$ python -q
>>> import numpy as np
>>> import numpy.linalg as la
>>> np.set_printoptions(precision=2, suppress=True, linewidth=120, legacy="1.25")
>>> feats = np.array([[0.0, -1.0, 3.0, -1.0, -2.0, 0.0, 1.0],
...     [-1.0, 0.0, 0.0, 0.0, 0.0, 0.0, 0.0],
...     [3.0, 0.0, 0.0, 0.0, 0.0, 0.0, 0.0],
...     [-1.0, 0.0, 0.0, 0.0, 0.0, 0.0, 0.0],
...     [-2.0, 0.0, 0.0, 0.0, 0.0, 0.0, 0.0],
...     [0.0, 0.0, 0.0, 0.0, 0.0, 0.0, 0.0],
...     [1.0, 0.0, 0.0, 0.0, 0.0, 0.0, 0.0]])
>>> Uu, sv, Vh = la.svd(feats)
>>> np.argmax(sv[:-1] / (sv[1:] + 1e-6)) + 1
2
>>> other = Uu[:, :2] @ np.diag(sv[:2]) @ Vh[:2]
>>> np.round(la.norm(feats - other) / la.norm(feats), 2)
0.0
>>> la.matrix_rank(other)
2
>>> np.round(np.trace(la.pinv(feats) @ feats), 2)
2.0
>>> np.abs(np.diag(la.qr(feats)[1])) > 1e-9
array([ True,  True, False, False, False, False, False])
>>> print(np.allclose(feats[:-1].T @ la.lstsq(feats[:-1].T, feats[-1])[0], feats[-1]))
True
>>> [round(float(la.det(feats[:i, :i])), 2) + 0 for i in range(1, 8)]
[0.0, -1.0, 0.0, 0.0, 0.0, 0.0, 0.0]
>>> print([round(float(x), 2) for x in la.svd(feats, compute_uv=False)[:3]])
[4.0, 4.0, 0.0]
>>> la.cond(feats) > 100
True
>>> other = np.array([[0, -7, -9, -9], [2, -9, 8, -9], [-1, -2, 4, -1], [-7, -2, -3, -6]])
>>> other[-1] = other[0]
>>> mat = other + 0.1 * np.eye(4)
>>> mat
array([[ 0.1, -7. , -9. , -9. ],
       [ 2. , -8.9,  8. , -9. ],
       [-1. , -2. ,  4.1, -1. ],
       [ 0. , -7. , -9. , -8.9]])
>>> vals, vecs = la.eig(mat)
>>> np.round(mat @ vecs[:, 0] - vals[0] * vecs[:, 0], 2) + 0
array([0., 0., 0., 0.])
>>> np.sort(la.eigvals(la.inv(mat)))
array([-0.53, -0.06,  0.24, 10.  ])
>>> r0, g = mat[1], mat[3]
>>> r0 @ g
70.4
>>> pr = (r0 @ g) / (r0 @ r0) * r0
>>> la.matrix_rank(np.outer(r0, g))
1
>>> np.outer(r0, g)
array([[  0.  , -14.  , -18.  , -17.8 ],
       [ -0.  ,  62.3 ,  80.1 ,  79.21],
       [  0.  , -56.  , -72.  , -71.2 ],
       [ -0.  ,  63.  ,  81.  ,  80.1 ]])
>>> m1 = np.array([[5.0, 2.0, 0.0, 0.0, 0.0, 0.0, 0.0, 0.0],
...     [2.0, 1.0, 2.0, 0.0, 0.0, 0.0, 0.0, 0.0],
...     [0.0, 2.0, 3.0, 2.0, 0.0, 0.0, 0.0, 0.0],
...     [0.0, 0.0, 2.0, 5.0, 2.0, 0.0, 0.0, 0.0],
...     [0.0, 0.0, 0.0, 2.0, 1.0, 2.0, 0.0, 0.0],
...     [0.0, 0.0, 0.0, 0.0, 2.0, 1.0, 2.0, 0.0],
...     [0.0, 0.0, 0.0, 0.0, 0.0, 2.0, 0.0, 2.0],
...     [0.0, 0.0, 0.0, 0.0, 0.0, 0.0, 2.0, 3.0]])
>>> # equal to its transpose
>>> la.norm(m1, axis=1)
array([5.39, 3.  , 4.12, 5.74, 3.  , 3.  , 2.83, 3.61])
>>> print(round(la.norm(m1, 2), 2))
7.05
>>> la.norm(m1, axis=1).argmax()
3
>>> rng = np.random.default_rng(29946)
>>> other = m1 + rng.integers(-2, 3, (8, 7)) @ rng.integers(-2, 3, (7, 8))
>>> other
array([[  5.,   4.,  -4.,  -3.,   3.,   6.,  -5.,   1.],
       [  0.,   8.,  -4.,   0.,  14.,   6.,  -6.,  -3.],
       [  4.,  -4.,  -1.,   0.,   0.,  -3.,   2.,   5.],
       [-10.,  -7.,  10.,  11.,  -2.,   2.,   3.,   1.],
       [-12.,   2.,   2.,   4.,   3.,   9.,   0.,   4.],
       [  4.,   9., -12.,  -1.,  15.,  -5.,   7.,   3.],
       [  6.,   1., -10.,  -5.,  11.,   6.,  -7.,   4.],
       [ -8.,  -4.,  12.,   0., -10.,   2.,   1.,   2.]])
>>> np.abs(other - m1).sum(axis=1)
array([24., 44., 26., 41., 31., 53., 46., 38.])
>>> print(la.matrix_rank(other - m1, tol=1e-8))
7
>>> other - m1
array([[  0.,   2.,  -4.,  -3.,   3.,   6.,  -5.,   1.],
       [ -2.,   7.,  -6.,   0.,  14.,   6.,  -6.,  -3.],
       [  4.,  -6.,  -4.,  -2.,   0.,  -3.,   2.,   5.],
       [-10.,  -7.,   8.,   6.,  -4.,   2.,   3.,   1.],
       [-12.,   2.,   2.,   2.,   2.,   7.,   0.,   4.],
       [  4.,   9., -12.,  -1.,  13.,  -6.,   5.,   3.],
       [  6.,   1., -10.,  -5.,  11.,   4.,  -7.,   2.],
       [ -8.,  -4.,  12.,   0., -10.,   2.,  -1.,  -1.]])
>>> np.round(la.svd(other - m1, compute_uv=False), 2) + 0
array([37.57, 21.24, 14.57, 10.74,  6.49,  3.14,  0.59,  0.  ])
>>> C2 = m1.T @ m1
>>> np.allclose(C2, C2.T)
True
>>> X = np.load("dump.npy")
>>> X
array([[ 6, -2,  3,  4,  5],
       [-5,  1,  0, -4,  3],
       [-4,  5, -2,  5,  5],
       [-3,  1,  1, -8,  3],
       [-2, -2,  3,  0,  6]])
>>> la.cond(X) > 100
False
>>> np.argsort(-la.norm(X, axis=0).round(6), kind="stable")[:3]
array([3, 4, 0])
>>> la.matrix_rank(X, rtol=0.1)
4
>>> round(la.norm(X, 2) / la.norm(X), 2)
0.66
>>> W0 = np.load("arr.npy")
>>> W0
array([[ 0.63,  0.74, -0.41,  0.93,  0.78],
       [-0.84, -0.07, -0.84,  0.17, -0.71],
       [ 0.88, -0.17,  0.94, -0.59,  0.69],
       [ 0.54,  0.41,  0.08,  0.61,  0.58],
       [ 0.16,  0.52, -0.52,  0.79,  0.41],
       [ 0.28, -0.6 ,  0.85, -0.9 , -0.19],
       [ 0.95,  0.96, -0.54,  1.  ,  0.98],
       [ 0.51,  0.8 , -0.7 ,  0.97,  0.77],
       [-0.03, -0.58,  0.69, -0.86, -0.37],
       [ 0.83,  0.41,  0.62,  0.51,  0.79],
       [-0.86,  0.87, -1.  ,  0.99, -0.14],
       [-0.07,  0.23, -0.36,  0.44,  0.08],
       [-0.05, -0.47,  0.55, -0.76, -0.31],
       [-0.9 , -0.04, -0.91,  0.28, -0.77]])
>>> d = la.norm(W0[:, None] - W0[None], axis=-1)
>>> print(np.flatnonzero(d[9] < d.mean() / 2))
[3 9]
>>> d.shape
(14, 14)
>>> np.unravel_index(d.round(6).argmax(), d.shape)
(2, 10)
>>> print(d[:5, :5])
[[0.   2.41 2.24 0.71 0.66]
 [2.41 0.   2.95 2.2  1.76]
 [2.24 2.95 0.   1.63 2.26]
 [0.71 2.2  1.63 0.   0.76]
 [0.66 1.76 2.26 0.76 0.  ]]
